>>> import numpy as np
>>> import numpy.linalg as la
>>> np.set_printoptions(suppress=True, linewidth=200)
>>> F = np.load("dump.npy")
>>> F
array([[ 3.,  3.,  0.,  0.,  0.,  0.,  0.],
       [-1., -2.,  0.,  0.,  0.,  0.,  0.],
       [ 0.,  0.,  4.,  6.,  0.,  6.,  8.],
       [ 0.,  0.,  3.,  3.,  4.,  3.,  0.],
       [ 0.,  0.,  2.,  9.,  7.,  6.,  4.],
       [ 0.,  0.,  4.,  8.,  1.,  5.,  4.],
       [ 0.,  0.,  3.,  3.,  2.,  6.,  0.]])
>>> Uu, s, vt = la.svd(F, full_matrices=False)
>>> round(float(np.sqrt((s ** 2).sum())), 2), np.round(la.norm(F), 2)
(24.17, np.float64(24.17))
>>> np.abs(Uu[:, 0]).round(6).argmax()
np.int64(4)
>>> np.allclose(Uu * s @ vt, F)
True
>>> np.round(Uu.T @ F @ vt.T, 2) + 0
array([[22.01,  0.  ,  0.  ,  0.  ,  0.  ,  0.  ,  0.  ],
       [ 0.  ,  7.03,  0.  ,  0.  ,  0.  ,  0.  ,  0.  ],
       [ 0.  ,  0.  ,  4.75,  0.  ,  0.  ,  0.  ,  0.  ],
       [ 0.  ,  0.  ,  0.  ,  4.31,  0.  ,  0.  ,  0.  ],
       [ 0.  ,  0.  ,  0.  ,  0.  ,  2.41,  0.  ,  0.  ],
       [ 0.  ,  0.  ,  0.  ,  0.  ,  0.  ,  1.66,  0.  ],
       [ 0.  ,  0.  ,  0.  ,  0.  ,  0.  ,  0.  ,  0.63]])
>>> q, vecs = la.qr(F[:, :1])[0], la.qr(F[:, 1:])[0]
>>> s = la.svd(q.T @ vecs, compute_uv=False)
>>> s.round(2)
array([0.96])
>>> np.round(np.degrees(np.arccos(s.clip(0, 1))), 2)
array([15.26])
>>> round(la.norm(q @ q.T - vecs @ vecs.T, 2), 2)
np.float64(1.0)
>>> Y = la.inv(F)
>>> round(la.cond(F), 2)
np.float64(34.88)
>>> np.round(la.det(F) * Y, 2)
array([[ 5328.,  7992.,     0.,     0.,     0.,     0.,     0.],
       [-2664., -7992.,    -0.,    -0.,    -0.,    -0.,    -0.],
       [    0.,     0.,   504.,  3240., -1656.,   648., -1008.],
       [    0.,     0., -1152.,  -936.,   360.,  1944.,  -360.],
       [    0.,     0.,   324.,  1512.,   648., -1296.,  -648.],
       [    0.,     0.,   216., -1656.,   432.,  -864.,  2232.],
       [   -0.,    -0.,  1449.,   324.,   234., -1134.,  -900.]])
>>> round(la.slogdet(F)[0], 2)
np.float64(1.0)
>>> round(float(la.det(F) * la.det(Y)), 2)
1.0
